$ ipython --no-banner

In [1]: import numpy as np

In [2]: import numpy.linalg as la

In [3]: np.set_printoptions(precision=3, suppress=True, linewidth=140)

In [4]: rnd = lambda a: np.round(a, 3) + 0

In [5]: K = np.loadtxt("w.csv", delimiter=",")

In [6]: K
Out[6]: 
array([[1.   , 0.9  , 0.81 , 0.729],
       [0.9  , 1.   , 0.9  , 0.81 ],
       [0.81 , 0.9  , 1.   , 0.9  ],
       [0.729, 0.81 , 0.9  , 1.   ]])

In [7]: rnd(np.einsum("ij,ji->", K, K))
Out[7]: np.float64(12.547)

In [8]: rnd(la.eigvals(K).sum().real)
Out[8]: np.float64(4.0)

In [9]: rnd(la.det(K[::-1]))
Out[9]: np.float64(0.007)

In [10]: rnd(la.eigvals(K))
Out[10]: array([3.527, 0.31 , 0.102, 0.061])

In [11]: rnd(la.det(K.T))
Out[11]: np.float64(0.007)

In [12]: M2 = la.inv(K)

In [13]: rnd(K @ M2)
Out[13]: 
array([[1., 0., 0., 0.],
       [0., 1., 0., 0.],
       [0., 0., 1., 0.],
       [0., 0., 0., 1.]])

In [14]: rnd(la.det(K) * la.det(M2))
Out[14]: np.float64(1.0)

In [15]: vec = np.ones(4)

In [16]: for _ in range(6):
    ...:     vec = K @ vec
    ...:     vec /= la.norm(vec)
    ...:     print(round(vec @ K @ vec, 3))
    ...: 
3.527
3.527
3.527
3.527
3.527
3.527

In [17]: rnd(la.eigvalsh(K)[-1])
Out[17]: np.float64(3.527)

In [18]: f = np.array([-3, -6, -9, 7])

In [19]: M2 = K + np.outer(f, np.eye(4)[2])

In [20]: rnd(la.det(M2) / la.det(K)), rnd(1 + la.solve(K, f)[2])
Out[20]: (np.float64(-89.474), np.float64(-89.474))

In [21]: W0 = np.diag(np.array([4, 2, 2, 2, 2]))

In [22]: W0
Out[22]: 
array([[4, 0, 0, 0, 0],
       [0, 2, 0, 0, 0],
       [0, 0, 2, 0, 0],
       [0, 0, 0, 2, 0],
       [0, 0, 0, 0, 2]])

In [23]: la.matrix_rank(K, rtol=0.1)
Out[23]: np.int64(1)

In [24]: rnd(np.abs(la.svd(K)[2][-1]))
Out[24]: array([0.279, 0.65 , 0.65 , 0.279])

In [25]: np.argsort(-la.norm(K, axis=0).round(6), kind="stable")[:3]
Out[25]: array([1, 2, 0])

In [26]: round(np.log10(la.cond(K)))
Out[26]: 2

In [27]: [round(float(x), 3) for x in la.svd(K, compute_uv=False)[:3]]
Out[27]: [3.527, 0.31, 0.102]

In [28]: W0 @ W0
Out[28]: 
array([[16,  0,  0,  0,  0],
       [ 0,  4,  0,  0,  0],
       [ 0,  0,  4,  0,  0],
       [ 0,  0,  0,  4,  0],
       [ 0,  0,  0,  0,  4]])

In [29]: la.matrix_rank(W0 - W0[0, 0] * np.eye(5))
Out[29]: np.int64(4)

In [30]: rnd(np.sort(la.eigvals(W0)))
Out[30]: array([2., 2., 2., 2., 4.])

In [31]: np.prod(np.diag(W0)), rnd(la.det(W0))
Out[31]: (np.int64(64), np.float64(64.0))

In [32]: [int(la.matrix_rank(la.matrix_power(W0, p))) for p in range(1, 6)]
Out[32]: [5, 5, 5, 5, 5]

In [33]: M2 = la.inv(W0)

In [34]: rnd(la.det(W0) * la.det(M2))
Out[34]: np.float64(1.0)

In [35]: rnd(la.slogdet(W0)[0])
Out[35]: np.float64(1.0)

In [36]: np.allclose(M2, W0.T)
Out[36]: False

In [37]: vec = np.array([1, -5, -9, 0, -4])

In [38]: target = W0 @ vec

In [39]: target
Out[39]: array([  4, -10, -18,   0,  -8])

In [40]: rnd(la.solve(W0, target))
Out[40]: array([ 1., -5., -9.,  0., -4.])

In [41]: rnd(la.solve(W0, target + W0[:, 3]))
Out[41]: array([ 1., -5., -9.,  1., -4.])

In [42]: rnd(la.solve(W0.T, W0[4]))
Out[42]: array([0., 0., 0., 0., 1.])

In [43]: E = 0.9 ** np.abs(np.subtract.outer(np.arange(4), np.arange(4)))

In [44]: rnd(E)
Out[44]: 
array([[1.   , 0.9  , 0.81 , 0.729],
       [0.9  , 1.   , 0.9  , 0.81 ],
       [0.81 , 0.9  , 1.   , 0.9  ],
       [0.729, 0.81 , 0.9  , 1.   ]])

In [45]: [round(float(x), 3) for x in la.svd(E, compute_uv=False)[:3]]
Out[45]: [3.527, 0.31, 0.102]

In [46]: la.cond(E) > 100
Out[46]: np.False_

In [47]: np.argsort(-la.norm(E, axis=0).round(6), kind="stable")[:3]
Out[47]: array([1, 2, 0])

In [48]: round(np.log10(la.cond(E)))
Out[48]: 2

In [49]: def softmax(z):
    ...:     e = np.exp(z - z.max(axis=-1, keepdims=True))
    ...:     return e / e.sum(axis=-1, keepdims=True)
    ...: 

In [50]: rnd(softmax(E).sum(axis=1))
Out[50]: array([1., 1., 1., 1.])

In [51]: rnd(softmax(E[1] + -2))
Out[51]: array([0.249, 0.275, 0.249, 0.227])

In [52]: rnd(softmax(E[1]))
Out[52]: array([0.249, 0.275, 0.249, 0.227])

In [53]: scores = E @ E.T / np.sqrt(4)

In [54]: rnd(softmax(scores + np.triu(np.full(scores.shape, -np.inf), 1)))
Out[54]: 
array([[1.   , 0.   , 0.   , 0.   ],
       [0.48 , 0.52 , 0.   , 0.   ],
       [0.314, 0.342, 0.345, 0.   ],
       [0.236, 0.257, 0.261, 0.246]])

In [55]: softmax(scores).round(6).argmax(axis=1)
Out[55]: array([1, 1, 2, 2])

In [56]: rnd(softmax(scores)[1] @ E)
Out[56]: array([0.86 , 0.905, 0.904, 0.859])
